% ipython --no-banner

In [1]: import numpy as np

In [2]: from numpy import linalg as LA

In [3]: np.set_printoptions(suppress=True, linewidth=120)

In [4]: rnd = lambda a: np.round(a, 2) + 0

In [5]: J = np.load("sample18.npy")

In [6]: print(J)
[[3. 1. 0. 0. 0. 0. 0. 0. 0. 0. 0. 0. 0. 0.]
 [0. 3. 1. 0. 0. 0. 0. 0. 0. 0. 0. 0. 0. 0.]
 [0. 0. 3. 1. 0. 0. 0. 0. 0. 0. 0. 0. 0. 0.]
 [0. 0. 0. 3. 1. 0. 0. 0. 0. 0. 0. 0. 0. 0.]
 [0. 0. 0. 0. 3. 1. 0. 0. 0. 0. 0. 0. 0. 0.]
 [0. 0. 0. 0. 0. 3. 1. 0. 0. 0. 0. 0. 0. 0.]
 [0. 0. 0. 0. 0. 0. 3. 1. 0. 0. 0. 0. 0. 0.]
 [0. 0. 0. 0. 0. 0. 0. 3. 1. 0. 0. 0. 0. 0.]
 [0. 0. 0. 0. 0. 0. 0. 0. 3. 1. 0. 0. 0. 0.]
 [0. 0. 0. 0. 0. 0. 0. 0. 0. 3. 1. 0. 0. 0.]
 [0. 0. 0. 0. 0. 0. 0. 0. 0. 0. 3. 1. 0. 0.]
 [0. 0. 0. 0. 0. 0. 0. 0. 0. 0. 0. 3. 1. 0.]
 [0. 0. 0. 0. 0. 0. 0. 0. 0. 0. 0. 0. 3. 1.]
 [0. 0. 0. 0. 0. 0. 0. 0. 0. 0. 0. 0. 0. 3.]]

In [7]: # triangular: eigenvalues sit on the diagonal

In [8]: M2 = J[0, 0] * J[1:] - np.outer(J[1:, 0], J[0])

In [9]: print(M2)
[[0. 9. 3. 0. 0. 0. 0. 0. 0. 0. 0. 0. 0. 0.]
 [0. 0. 9. 3. 0. 0. 0. 0. 0. 0. 0. 0. 0. 0.]
 [0. 0. 0. 9. 3. 0. 0. 0. 0. 0. 0. 0. 0. 0.]
 [0. 0. 0. 0. 9. 3. 0. 0. 0. 0. 0. 0. 0. 0.]
 [0. 0. 0. 0. 0. 9. 3. 0. 0. 0. 0. 0. 0. 0.]
 [0. 0. 0. 0. 0. 0. 9. 3. 0. 0. 0. 0. 0. 0.]
 [0. 0. 0. 0. 0. 0. 0. 9. 3. 0. 0. 0. 0. 0.]
 [0. 0. 0. 0. 0. 0. 0. 0. 9. 3. 0. 0. 0. 0.]
 [0. 0. 0. 0. 0. 0. 0. 0. 0. 9. 3. 0. 0. 0.]
 [0. 0. 0. 0. 0. 0. 0. 0. 0. 0. 9. 3. 0. 0.]
 [0. 0. 0. 0. 0. 0. 0. 0. 0. 0. 0. 9. 3. 0.]
 [0. 0. 0. 0. 0. 0. 0. 0. 0. 0. 0. 0. 9. 3.]
 [0. 0. 0. 0. 0. 0. 0. 0. 0. 0. 0. 0. 0. 9.]]

In [10]: print(np.flatnonzero(~M2.round(6).any(axis=1)))
[]

In [11]: print(LA.matrix_rank(M2), LA.matrix_rank(J))
13 14

In [12]: M2 = np.array([[0, 4],
    ...:     [3, 3],
    ...:     [5, 1],
    ...:     [0, 4],
    ...:     [1, 5],
    ...:     [5, 3],
    ...:     [3, 4],
    ...:     [5, 5],
    ...:     [1, 1],
    ...:     [4, 3],
    ...:     [1, 4],
    ...:     [5, 4],
    ...:     [5, 5],
    ...:     [4, 0]])

In [13]: print(np.einsum("ik,kj->ji", J, M2))
[[ 3. 14. 15.  1.  8. 18. 14. 16.  7. 13.  8. 20. 19. 12.]
 [15. 10.  7. 17. 18. 13. 17. 16.  6. 13. 16. 17. 15.  0.]]

In [14]: print(np.einsum("ik,kj->ij", J, M2))
[[ 3. 15.]
 [14. 10.]
 [15.  7.]
 [ 1. 17.]
 [ 8. 18.]
 [18. 13.]
 [14. 17.]
 [16. 16.]
 [ 7.  6.]
 [13. 13.]
 [ 8. 16.]
 [20. 17.]
 [19. 15.]
 [12.  0.]]

In [15]: print(M2.T @ J.T)
[[ 3. 14. 15.  1.  8. 18. 14. 16.  7. 13.  8. 20. 19. 12.]
 [15. 10.  7. 17. 18. 13. 17. 16.  6. 13. 16. 17. 15.  0.]]

In [16]: print(np.einsum("ij->j", J))
[3. 4. 4. 4. 4. 4. 4. 4. 4. 4. 4. 4. 4. 4.]

In [17]: print(LA.matrix_rank(np.vstack([J, M2.T])))
14

In [18]: print(np.trace(J))
42.0

In [19]: print(rnd(np.abs(LA.eigvals(J)).max()))
3.0

In [20]: K = np.load("a.npy")

In [21]: print(K)
[[13. 20. 28. 12.  8. 16. 32. 24.]
 [20. 22. 35. 15. 10. 20. 40. 30.]
 [28. 35. 46. 21. 14. 28. 56. 42.]
 [12. 15. 21.  6.  6. 12. 24. 18.]
 [ 8. 10. 14.  6.  1.  8. 16. 12.]
 [16. 20. 28. 12.  8. 13. 32. 24.]
 [32. 40. 56. 24. 16. 32. 61. 48.]
 [24. 30. 42. 18. 12. 24. 48. 33.]]

In [22]: print(np.argsort(-LA.norm(K, axis=0).round(6), kind="stable")[:3])
[6 2 7]

In [23]: print(rnd(np.abs(LA.svd(K)[2][-1])))
[0.96 0.09 0.13 0.06 0.04 0.08 0.15 0.11]

In [24]: print(round(np.log10(LA.cond(K))))
2

In [25]: print(rnd(LA.norm(K, 2) / LA.norm(K)))
1.0

In [26]: print([round(float(x), 2) for x in LA.svd(K, compute_uv=False)[:3]])
[216.0, 3.0, 3.0]
